% ipython --no-banner

In [1]: import numpy as np

In [2]: import numpy.linalg as la

In [3]: np.set_printoptions(precision=2, suppress=True, linewidth=120)

In [4]: mat = np.array([[0.06, 12.31, 0.21],
   ...:     [0.24, 7.69, -1.98],
   ...:     [-1.15, 7.86, 2.85],
   ...:     [-0.11, -6.67, 0.59],
   ...:     [0.35, 3.2, 2.65],
   ...:     [-0.14, -43.26, 8.46],
   ...:     [-1.4, -6.39, -5.81],
   ...:     [0.37, -37.89, -6.34],
   ...:     [0.33, 9.42, 7.93],
   ...:     [0.29, 10.8, 2.11],
   ...:     [-0.39, -14.54, 5.93],
   ...:     [0.03, -37.64, 1.94],
   ...:     [-0.84, -6.52, -1.38],
   ...:     [-0.84, 10.13, -2.92],
   ...:     [0.17, 24.77, -1.46],
   ...:     [-0.07, 30.23, -6.95],
   ...:     [0.35, 19.51, -2.48],
   ...:     [1.2, 7.56, 1.76]])

In [5]: # column 1 is much longer than the rest

In [6]: hat = mat @ la.solve(mat.T @ mat, mat.T)

In [7]: la.matrix_rank(np.eye(18) - hat)
Out[7]: np.int64(15)

In [8]: np.round(np.trace(hat), 2)
Out[8]: np.float64(3.0)

In [9]: np.allclose(hat @ hat, hat)
Out[9]: True

In [10]: np.diag(hat)
Out[10]: array([0.02, 0.03, 0.28, 0.01, 0.04, 0.36, 0.34, 0.5 , 0.24, 0.04, 0.15, 0.19, 0.1 , 0.13, 0.08, 0.21, 0.07, 0.21])

In [11]: J = np.loadtxt("dump.csv", delimiter=",")

In [12]: J
Out[12]: 
array([[ 0.34,  0.44, -0.08, -0.14],
       [ 0.44,  0.65, -0.16,  0.06],
       [-0.08, -0.16,  0.06, -0.16],
       [-0.14,  0.06, -0.16,  0.95]])

In [13]: # symmetric

In [14]: rng = np.random.default_rng(27400)

In [15]: z = rng.permutation(4)

In [16]: z
Out[16]: array([3, 1, 2, 0])

In [17]: other = J[z][:, z]

In [18]: np.round(la.det(other), 2), np.round(la.det(J[z]), 2)
Out[18]: (np.float64(-0.0), np.float64(-0.0))

In [19]: x = np.array([0, -2, -2, 1])

In [20]: np.trace(J)
Out[20]: np.float64(2.0)

In [21]: [round(float(x), 2) for x in la.svd(J, compute_uv=False)[:3]]
Out[21]: [1.0, 1.0, 0.0]

In [22]: round(float(la.norm(J, 2) / la.norm(J)), 2)
Out[22]: 0.71

In [23]: np.argsort(-la.norm(J, axis=0).round(6), kind="stable")[:3]
Out[23]: array([3, 1, 0])

In [24]: U, s, vt = la.svd(J)

In [25]: np.argmax(s[:-1] / (s[1:] + 1e-6)) + 1
Out[25]: np.int64(2)

In [26]: s.round(2) + 0
Out[26]: array([1., 1., 0., 0.])

In [27]: other = U[:, :2] @ np.diag(s[:2]) @ vt[:2]

In [28]: round(la.norm(J - other, 2), 2), round(s[2], 2)
Out[28]: (np.float64(0.0), np.float64(0.0))

In [29]: round(float(la.norm(J - other) / la.norm(J)), 2)
Out[29]: 0.0

In [30]: la.matrix_rank(other)
Out[30]: np.int64(2)

In [31]: x = np.array([-2, -1, 1, 0])

In [32]: h = np.maximum(J @ x, 0)

In [33]: np.maximum(J @ (3 * x), 0)
Out[33]: array([0.  , 0.  , 1.19, 0.18])

In [34]: np.maximum(J @ x, 0) - np.maximum(-J @ x, 0)
Out[34]: array([-1.21, -1.7 ,  0.4 ,  0.06])

In [35]: m1 = np.array([[0.0, 3.0, 0.0, 0.0],
    ...:     [5.0, 2.0, 0.0, 0.0],
    ...:     [0.0, 0.0, 3.0, 3.0],
    ...:     [0.0, 0.0, 2.0, 0.0]])

In [36]: m1
Out[36]: 
array([[0., 3., 0., 0.],
       [5., 2., 0., 0.],
       [0., 0., 3., 3.],
       [0., 0., 2., 0.]])

In [37]: other = np.array([[-4, 3], [4, -1]])

In [38]: W2 = np.kron(other, m1)

In [39]: la.matrix_rank(W2)
Out[39]: np.int64(8)

In [40]: round(float(la.norm(W2, 2)), 2), np.round(la.norm(other, 2) * la.norm(m1, 2), 2)
Out[40]: (35.2, np.float64(35.2))

In [41]: round(float(la.det(m1[::-1])), 2)
Out[41]: 90.0

In [42]: la.eigvals(m1)
Out[42]: array([-3.  ,  5.  ,  4.37, -1.37])

In [43]: np.einsum("ii->", m1)
Out[43]: np.float64(5.0)

In [44]: np.round(la.eigvals(m1).sum().real, 2)
Out[44]: np.float64(5.0)

In [45]: A = np.loadtxt("layer15.csv", delimiter=",")

In [46]: A
Out[46]: 
array([[0., 0., 2., 2.],
       [0., 0., 2., 2.],
       [2., 2., 0., 0.],
       [2., 2., 0., 0.]])

In [47]: # symmetric

In [48]: np.argsort(-la.norm(A, axis=0).round(6), kind="stable")[:3]
Out[48]: array([0, 1, 2])

In [49]: [round(float(x), 2) for x in la.svd(A, compute_uv=False)[:3]]
Out[49]: [4.0, 4.0, 0.0]

In [50]: la.matrix_rank(A, rtol=0.1)
Out[50]: np.int64(2)
